$ python -q
>>> import numpy as np
>>> import numpy.linalg as la
>>> np.set_printoptions(suppress=True, linewidth=140)
>>> rng = np.random.default_rng(77013)
>>> idx = rng.integers(0, 3, 3)
>>> mat = np.array([[2, 0, 0], [1, 0, 1], [0, 2, 2]]) * (idx[:, None] == idx)
>>> print(mat)
[[2 0 0]
 [0 0 0]
 [0 0 2]]
>>> left, sigma, Vt = la.svd(mat)
>>> print(np.argmax(sigma[:-1] / (sigma[1:] + 1e-6)) + 1)
2
>>> Y = left[:, :2] @ np.diag(sigma[:2]) @ Vt[:2]
>>> print(np.abs(mat - Y).max())
0.0
>>> print(np.round(la.norm(mat - Y, 2), 3), sigma[2])
0.0 0.0
>>> C2 = mat.T @ mat
>>> print(np.diag(C2))
[4 0 4]
>>> print(la.matrix_rank(C2))
2
>>> print(np.allclose(C2, C2.T))
True
>>> print(C2)
[[4 0 0]
 [0 0 0]
 [0 0 4]]
>>> print(np.round(la.eigvalsh(C2)[::-1], 3))
[4. 4. 0.]
>>> print(np.round(la.svd(mat, compute_uv=False) ** 2, 3))
[4. 4. 0.]
>>> print(la.lstsq(mat[:-1].T, mat[-1])[2])
1
>>> print(np.round(np.trace(la.pinv(mat) @ mat), 3))
2.0
>>> X = np.loadtxt("block1.csv", delimiter=",")
>>> print(X)
[[-0.42  0.45 -0.48]
 [-0.28  0.3  -0.32]
 [ 0.28 -0.3   0.32]
 [ 3.64 -3.9   4.16]]
>>> print(np.abs(np.diag(la.qr(X)[1])) > 1e-9)
[ True False False]
>>> print(round(float(np.trace(la.pinv(X) @ X)), 3))
1.0
>>> print(np.allclose(X[:-1].T @ la.lstsq(X[:-1].T, X[-1])[0], X[-1]))
True
>>> print(la.lstsq(X[:-1].T, X[-1])[2])
1
>>> r = la.matrix_rank(X)
>>> print(r)
1
>>> null = la.svd(X)[2][r:].T
>>> print([int(la.matrix_rank(X[:, :j + 1])) for j in range(3)])
[1, 1, 1]
>>> print([int(la.matrix_rank(np.delete(X, i, axis=0))) for i in range(4)])
[1, 1, 1, 1]
>>> print(np.round(X @ null, 3) + 0)
[[0. 0.]
 [0. 0.]
 [0. 0.]
 [0. 0.]]
>>> print(la.matrix_rank(X.T @ X), la.matrix_rank(X @ X.T))
1 1
>>> print(np.round(null @ null.T, 3))
[[ 0.71   0.31  -0.331]
 [ 0.31   0.668  0.355]
 [-0.331  0.355  0.622]]
>>> print(np.allclose(X @ null, 0))
True
